>>> import numpy as np
>>> np.set_printoptions(precision=3, suppress=True, linewidth=100)
>>> W0 = np.array([[0, 0, 0, 0, 0, 0, 0, 3],
...     [0, 0, -7, -6, 0, 0, 0, -5],
...     [1, -6, 0, 0, 0, 0, 0, 0]])
>>> x0 = np.array([3, 3, 3, 1, 1, 3, 2, -3])
>>> a = np.maximum(W0 @ x0, 0)
>>> a
array([0, 0, 0])
>>> np.maximum(W0 @ (3 * x0), 0)
array([0, 0, 0])
>>> np.linalg.norm(W0, axis=0)
array([1.   , 6.   , 7.   , 6.   , 0.   , 0.   , 0.   , 5.831])
>>> round(np.linalg.norm(W0, 1), 3), round(float(np.linalg.norm(W0, np.inf)), 3)
(np.float64(8.0), 18.0)
>>> np.linalg.norm(W0, axis=1).argmax()
np.int64(1)
>>> W0[0] @ W0[2]
np.int64(0)
>>> B = np.array([[-8, 8],
...     [-8, -6],
...     [-9, -5],
...     [-6, -7],
...     [6, -1],
...     [-3, 1],
...     [6, 1],
...     [-6, -9]])
>>> np.einsum("ij,ij->i", W0, W0)
array([  9, 110,  37])
>>> W0 @ B
array([[-18, -27],
       [129, 122],
       [ 40,  44]])
>>> np.einsum("ik,kj->ij", W0, B)
array([[-18, -27],
       [129, 122],
       [ 40,  44]])
>>> np.einsum("ik,kj->ji", W0, B)
array([[-18, 129,  40],
       [-27, 122,  44]])
>>> B.T @ W0.T
array([[-18, 129,  40],
       [-27, 122,  44]])
>>> rng = np.random.default_rng(26668)
>>> B = W0 + rng.integers(-2, 3, (3, 2)) @ rng.integers(-2, 3, (2, 8))
>>> B
array([[ -2,  -2,  -2,   2,  -2,   4,   0,   7],
       [  1,  -1, -12,  -9,   3,   4,  -2,  -1],
       [  1,  -7,  -3,  -1,   1,   3,  -1,   3]])
>>> B - W0
array([[-2, -2, -2,  2, -2,  4,  0,  4],
       [ 1, -1, -5, -3,  3,  4, -2,  4],
       [ 0, -1, -3, -1,  1,  3, -1,  3]])
>>> np.linalg.matrix_rank(B - W0, tol=1e-8)
np.int64(2)
>>> m1 = np.load("m.npy")
>>> m1
array([[ 1, -1,  1, -1],
       [ 1,  0,  0,  0],
       [ 1,  1,  1,  1]])
>>> f, g = m1[2], m1[0]
>>> f @ f
np.int64(4)
>>> p = (f @ g) / (f @ f) * f
>>> g - p
array([ 1., -1.,  1., -1.])
>>> np.linalg.matrix_rank(np.outer(f, g))
np.int64(1)
>>> np.outer(f, g)
array([[ 1, -1,  1, -1],
       [ 1, -1,  1, -1],
       [ 1, -1,  1, -1],
       [ 1, -1,  1, -1]])
>>> (g - p) @ f
np.float64(0.0)
>>> np.round(np.linalg.norm(f + g) ** 2 + np.linalg.norm(f - g) ** 2, 3)
np.float64(16.0)
>>> np.linalg.rank(m1)
Traceback (most recent call last):
  File "<python-input-32>", line 1, in <module>
    np.linalg.rank(m1)
    ^^^^^^^^^^^^^^
AttributeError: module 'numpy.linalg' has no attribute 'rank'
>>> np.linalg.svd(m1, compute_uv=False)
array([2.136, 2.   , 0.662])
>>> m1.sum(axis=1)
array([0, 1, 4])
>>> np.count_nonzero(m1)
np.int64(9)
>>> np.unravel_index(np.abs(m1).argmax(), m1.shape)
(np.int64(0), np.int64(0))
>>> m1[:, 4]
Traceback (most recent call last):
  File "<python-input-37>", line 1, in <module>
    m1[:, 4]
    ~~^^^^^^
IndexError: index 4 is out of bounds for axis 1 with size 4
>>> round(np.linalg.norm(m1), 3)
np.float64(3.0)
>>> np.abs(m1).max()
np.int64(1)
>>> m1.shape
(3, 4)
>>> B = m1 / np.linalg.norm(m1, axis=1, keepdims=True)
>>> cov = B @ B.T
>>> cov
array([[1. , 0.5, 0. ],
       [0.5, 1. , 0.5],
       [0. , 0.5, 1. ]])
>>> cov[0]
array([1. , 0.5, 0. ])
>>> (np.abs(cov) > 0.9).astype(int)
array([[1, 0, 0],
       [0, 1, 0],
       [0, 0, 1]])
>>> np.linalg.norm(B, axis=1)
array([1., 1., 1.])
>>> np.linalg.determinant(cov)
Traceback (most recent call last):
  File "<python-input-47>", line 1, in <module>
    np.linalg.determinant(cov)
    ^^^^^^^^^^^^^^^^^^^^^
AttributeError: module 'numpy.linalg' has no attribute 'determinant'
>>> (cov - cov.T) / 2
array([[0., 0., 0.],
       [0., 0., 0.],
       [0., 0., 0.]])
>>> round(float(np.linalg.det(cov)), 3)
0.5
>>> cov @ cov
array([[1.25, 1.  , 0.25],
       [1.  , 1.5 , 1.  ],
       [0.25, 1.  , 1.25]])
>>> x0 = np.array([1, 0, 2, 2])
>>> m1 @ np.eye(4)[0]
array([1., 1., 1.])
>>> m1 @ np.ones(4)
array([0., 1., 4.])
>>> np.linalg.norm(m1 @ x0) <= np.linalg.norm(m1, 2) * np.linalg.norm(x0) + 1e-9
np.True_
>>> x0 @ m1
Traceback (most recent call last):
  File "<python-input-55>", line 1, in <module>
    x0 @ m1
    ~~~^~~~
ValueError: matmul: Input operand 1 has a mismatch in its core dimension 0, with gufunc signature (n?,k),(k,m?)->(n?,m?) (size 3 is different from 4)
>>> m1 @ x0
array([1, 1, 5])
>>> X = np.load("test0.npy")
>>> X
array([[-0.36,  0.08, -0.48,  0.96, -0.88],
       [-0.53, -1.93, -0.96, -0.74, -1.95],
       [-1.19, -0.49, -1.68,  2.38, -3.15],
       [-0.17,  0.9 , -0.12,  1.36, -0.14],
       [ 0.44,  0.01,  0.6 , -1.06,  1.11],
       [-0.54, -2.79, -1.08, -1.62, -2.25],
       [ 0.22,  0.49,  0.36, -0.02,  0.71],
       [-0.17,  0.9 , -0.12,  1.36, -0.14]])
>>> # looks like rank 2
>>> f, g = X[6], X[2]
>>> round(float(f @ f), 3)
0.923
>>> p = (f @ g) / (f @ f) * f
>>> np.linalg.matrix_rank(np.outer(f, g))
np.int64(1)
>>> round(float((g - p) @ f), 3)
0.0
>>> B = X / np.linalg.norm(X, axis=1, keepdims=True)
>>> cov = B @ B.T
>>> (np.abs(cov) > 0.9).astype(int)
array([[1, 0, 1, 0, 1, 0, 0, 0],
       [0, 1, 0, 0, 0, 1, 1, 0],
       [1, 0, 1, 0, 1, 0, 0, 0],
       [0, 0, 0, 1, 0, 0, 0, 1],
       [1, 0, 1, 0, 1, 0, 0, 0],
       [0, 1, 0, 0, 0, 1, 0, 0],
       [0, 1, 0, 0, 0, 0, 1, 0],
       [0, 0, 0, 1, 0, 0, 0, 1]])
>>> B = np.array([[1, 1], [1, -1]])
>>> F = np.kron(B, np.kron(B, B))[rng.permutation(8)][:4]
>>> F
array([[ 1,  1,  1,  1,  1,  1,  1,  1],
       [ 1,  1,  1,  1, -1, -1, -1, -1],
       [ 1, -1,  1, -1,  1, -1,  1, -1],
       [ 1, -1,  1, -1, -1,  1, -1,  1]])
>>> F[:, 8]
Traceback (most recent call last):
  File "<python-input-71>", line 1, in <module>
    F[:, 8]
    ~^^^^^^
IndexError: index 8 is out of bounds for axis 1 with size 8
>>> np.linalg.svd(F, compute_uv=False)
array([2.828, 2.828, 2.828, 2.828])
>>> F.sum(axis=1)
array([8, 0, 0, 0])
>>> np.zeros(4, 8)
Traceback (most recent call last):
  File "<python-input-74>", line 1, in <module>
    np.zeros(4, 8)
    ~~~~~~~~^^^^^^
TypeError: Cannot interpret '8' as a data type
>>> F - F[0]
array([[ 0,  0,  0,  0,  0,  0,  0,  0],
       [ 0,  0,  0,  0, -2, -2, -2, -2],
       [ 0, -2,  0, -2,  0, -2,  0, -2],
       [ 0, -2,  0, -2, -2,  0, -2,  0]])
>>> F.mean(axis=0)
array([1., 0., 1., 0., 0., 0., 0., 0.])
>>> np.abs(F).max()
np.int64(1)
>>> np.diff(F, axis=0)
array([[ 0,  0,  0,  0, -2, -2, -2, -2],
       [ 0, -2,  0, -2,  2,  0,  2,  0],
       [ 0,  0,  0,  0, -2,  2, -2,  2]])
>>> np.linalg.matrix_rank(F)
np.int64(4)
>>> def softmax(z):
...     e = np.exp(z - z.max(axis=-1, keepdims=True))
...     return e / e.sum(axis=-1, keepdims=True)
... 
>>> softmax(F[2])
array([0.22, 0.03, 0.22, 0.03, 0.22, 0.03, 0.22, 0.03])
>>> softmax(F).sum(axis=1)
array([1., 1., 1., 1.])
>>> att = F @ F.T / np.sqrt(8)
>>> softmax(att)[2] @ F
array([ 1.   , -0.799,  1.   , -0.799,  0.799, -0.799,  0.799, -0.799])
>>> softmax(att + np.triu(np.full(att.shape, -np.inf), 1))
array([[1.   , 0.   , 0.   , 0.   ],
       [0.056, 0.944, 0.   , 0.   ],
       [0.053, 0.053, 0.894, 0.   ],
       [0.05 , 0.05 , 0.05 , 0.849]])
>>> B = F / np.linalg.norm(F, axis=1, keepdims=True)
>>> cov = B @ B.T
>>> np.argwhere(np.triu(np.abs(cov) > 0.95, 1))
array([], shape=(0, 2), dtype=int64)
>>> np.degrees(np.arccos(np.clip(cov[2, 3], -1, 1)))
np.float64(90.0)
>>> (np.abs(cov) > 0.9).astype(int)
array([[1, 0, 0, 0],
       [0, 1, 0, 0],
       [0, 0, 1, 0],
       [0, 0, 0, 1]])
>>> cov[2].round(3) + 0
array([0., 0., 1., 0.])
>>> (cov - 2 * np.eye(4)).round(6).argmax(axis=1)
array([1, 0, 0, 0])
>>> rank = np.linalg.matrix_rank(X)
>>> rank
np.int64(2)
>>> null = np.linalg.svd(X)[2][rank:].T
>>> np.linalg.matrix_rank(X.T @ X), np.linalg.matrix_rank(X @ X.T)
(np.int64(2), np.int64(2))
>>> np.round(X @ null, 3) + 0
array([[0., 0., 0.],
       [0., 0., 0.],
       [0., 0., 0.],
       [0., 0., 0.],
       [0., 0., 0.],
       [0., 0., 0.],
       [0., 0., 0.],
       [0., 0., 0.]])
>>> np.allclose(X @ null, 0)
True
>>> mat = np.load("dump.npy")
>>> mat
array([[-0.039, -0.06 , -0.097,  0.148,  0.141,  0.014,  0.138],
       [ 1.439,  1.492,  2.778, -2.811, -1.456, -0.067, -2.924],
       [-0.032, -0.005, -0.095,  0.025,  0.055, -0.011,  0.062],
       [ 0.228,  0.257,  0.544, -0.698, -0.303, -0.057, -0.574],
       [ 0.474,  0.576,  1.015, -1.028, -0.438,  0.006, -1.041],
       [-0.787, -0.725, -1.548,  1.424,  0.828, -0.072,  1.621],
       [ 0.6  ,  0.601,  1.223, -1.123, -0.535,  0.024, -1.194],
       [ 2.051,  2.024,  4.061, -4.177, -2.012, -0.052, -4.096],
       [ 0.599,  0.568,  1.077, -1.114, -0.619,  0.067, -1.046],
       [-0.595, -0.521, -1.037,  1.076,  0.527, -0.082,  1.08 ],
       [-0.499, -0.348, -0.857,  0.84 ,  0.398, -0.008,  0.82 ],
       [ 0.897,  1.003,  1.896, -1.803, -0.992, -0.083, -1.971],
       [ 2.284,  2.319,  4.664, -4.636, -2.319, -0.02 , -4.705],
       [ 0.181,  0.139,  0.348, -0.399, -0.043, -0.067, -0.297],
       [ 0.365,  0.406,  0.789, -0.781, -0.43 ,  0.049, -0.875],
       [-1.034, -0.989, -1.995,  1.944,  1.061, -0.008,  1.996],
       [ 0.46 ,  0.428,  0.84 , -0.79 , -0.354,  0.042, -0.794],
       [-1.305, -1.381, -2.593,  2.597,  1.276,  0.008,  2.594]])
>>> cov = np.cov(mat, rowvar=False)
>>> np.median(mat, axis=0)
array([ 0.296,  0.332,  0.667, -0.74 , -0.329, -0.009, -0.684])
>>> np.corrcoef(mat.T)
array([[ 1.   ,  0.998,  0.999, -0.999, -0.997, -0.068, -0.999],
       [ 0.998,  1.   ,  0.999, -0.998, -0.998, -0.088, -0.999],
       [ 0.999,  0.999,  1.   , -0.999, -0.998, -0.083, -1.   ],
       [-0.999, -0.998, -0.999,  1.   ,  0.998,  0.094,  0.999],
       [-0.997, -0.998, -0.998,  0.998,  1.   ,  0.081,  0.999],
       [-0.068, -0.088, -0.083,  0.094,  0.081,  1.   ,  0.085],
       [-0.999, -0.999, -1.   ,  0.999,  0.999,  0.085,  1.   ]])
>>> np.argwhere(np.triu(np.abs(np.corrcoef(mat.T)) > 0.8, 1))
array([[0, 1],
       [0, 2],
       [0, 3],
       [0, 4],
       [0, 6],
       [1, 2],
       [1, 3],
       [1, 4],
       [1, 6],
       [2, 3],
       [2, 4],
       [2, 6],
       [3, 4],
       [3, 6],
       [4, 6]])
>>> np.linalg.eigvalsh(cov)[::-1]
array([14.074,  0.005,  0.003,  0.002,  0.001,  0.001,  0.001])
>>> Ac = mat - mat.mean(axis=0)
>>> V = np.linalg.svd(Ac)[2][:1]
>>> B = Ac - Ac @ V.T @ V
>>> B.std(axis=0)
array([0.038, 0.038, 0.03 , 0.053, 0.049, 0.046, 0.036])
>>> np.cov(Ac @ V.T, rowvar=False)
array(14.074)
>>> z = rng.integers(0, 3, 8)
>>> feats = np.array([[-5, -5, -2, 3, -1, -3, -4, -4],
...     [2, 3, -5, 4, -5, 0, 1, 3],
...     [4, -3, 5, 5, -2, -1, 0, 4],
...     [0, 0, -3, 2, 3, 0, 1, -5],
...     [2, 4, -4, -1, -2, 0, -2, -4],
...     [3, -4, -3, 0, -4, 0, -2, -2],
...     [5, -2, -4, 3, -2, 0, 5, -1],
...     [3, 4, -5, -3, -2, 5, -3, -5]]) * (z[:, None] == z)
>>> feats
array([[-5,  0,  0,  0,  0,  0,  0, -4],
       [ 0,  3, -5,  0,  0,  0,  1,  0],
       [ 0, -3,  5,  0,  0, -1,  0,  0],
       [ 0,  0,  0,  2,  3,  0,  0,  0],
       [ 0,  0,  0, -1, -2,  0,  0,  0],
       [ 0, -4, -3,  0,  0,  0, -2,  0],
       [ 0, -2, -4,  0,  0,  0,  5,  0],
       [ 3,  0,  0,  0,  0,  0,  0, -5]])
>>> np.sort(np.linalg.eigvals(feats).real)
array([-5.   , -5.   , -1.875, -1.   ,  1.   ,  3.43 ,  3.43 ,  8.014])
>>> round(float(np.linalg.det(feats)), 3)
6623.0
>>> feats @ feats
array([[ 13,   0,   0,   0,   0,   0,   0,  40],
       [  0,  22, -44,   0,   0,   5,   8,   0],
       [  0, -20,  43,   0,   0,  -5,  -1,   0],
       [  0,   0,   0,   1,   0,   0,   0,   0],
       [  0,   0,   0,   0,   1,   0,   0,   0],
       [  0,   1,  13,   0,   0,   3, -14,   0],
       [  0,  -4, -30,   0,   0,   4,  23,   0],
       [-30,   0,   0,   0,   0,   0,   0,  13]])
>>> arr = np.array([[0, 4, 2, 2, 6, 0], [0, -6, -3, -3, -9, 0], [0, -6, -3, -3, -9, 0]])
>>> # rows 1 and 2 are equal
>>> B = arr / np.sqrt((arr ** 2).mean(axis=1, keepdims=True))
>>> B[1]
array([ 0.   , -1.265, -0.632, -0.632, -1.897,  0.   ])
>>> arr - arr.mean(axis=1, keepdims=True)
array([[-2.333,  1.667, -0.333, -0.333,  3.667, -2.333],
       [ 3.5  , -2.5  ,  0.5  ,  0.5  , -5.5  ,  3.5  ],
       [ 3.5  , -2.5  ,  0.5  ,  0.5  , -5.5  ,  3.5  ]])
>>> np.linalg.norm(B, axis=1)
array([2.449, 2.449, 2.449])
>>> x0 = np.array([-1, -2, -3, 1, -3, -3, 2, 1])
>>> (F * x0).sum(axis=1)
array([-8, -2, -2, -4])
>>> np.sign((F @ x0).round(6))
array([-1, -1, -1, -1])
>>> np.einsum("ij,j->i", F, x0)
array([-8, -2, -2, -4])
>>> np.linalg.norm(F @ x0) <= np.linalg.norm(F, 2) * np.linalg.norm(x0) + 1e-9
np.True_
>>> Uu, sv, Vt = np.linalg.svd(arr)
>>> sv.round(3) + 0
array([18.166,  0.   ,  0.   ])
>>> B = Uu[:, :1] @ np.diag(sv[:1]) @ Vt[:1]
>>> round(np.linalg.norm(arr - B, 2), 3), round(sv[1], 3)
(np.float64(0.0), np.float64(0.0))
>>> B.round(3) + 0
array([[ 0.,  4.,  2.,  2.,  6.,  0.],
       [ 0., -6., -3., -3., -9.,  0.],
       [ 0., -6., -3., -3., -9.,  0.]])
>>> np.linalg.matrix_rank(B)
np.int64(1)
>>> M = np.array([[3, 2, 3, 0],
...     [2, 2, 2, 0],
...     [3, 1, 3, 0],
...     [3, 0, 3, 0],
...     [3, 0, 3, 0],
...     [3, 2, 2, 1],
...     [0, 2, 1, 3],
...     [1, 3, 1, 1]])
>>> t = np.radians(60)
>>> R = np.eye(4)
>>> R[3, 3] = R[1, 1] = np.cos(t)
>>> R[3, 1], R[1, 3] = -np.sin(t), np.sin(t)
>>> R
array([[ 1.   ,  0.   ,  0.   ,  0.   ],
       [ 0.   ,  0.5  ,  0.   ,  0.866],
       [ 0.   ,  0.   ,  1.   ,  0.   ],
       [ 0.   , -0.866,  0.   ,  0.5  ]])
>>> B = M @ R.T
>>> np.allclose(M @ M.T, B @ B.T)
True
>>> round(np.linalg.det(R), 3), np.trace(R)
(np.float64(1.0), np.float64(3.0))
>>> np.abs(B - M).max(axis=0)
array([0.   , 1.598, 0.   , 3.232])
>>> B
array([[ 3.   ,  1.   ,  3.   , -1.732],
       [ 2.   ,  1.   ,  2.   , -1.732],
       [ 3.   ,  0.5  ,  3.   , -0.866],
       [ 3.   ,  0.   ,  3.   ,  0.   ],
       [ 3.   ,  0.   ,  3.   ,  0.   ],
       [ 3.   ,  1.866,  2.   , -1.232],
       [ 0.   ,  3.598,  1.   , -0.232],
       [ 1.   ,  2.366,  1.   , -2.098]])
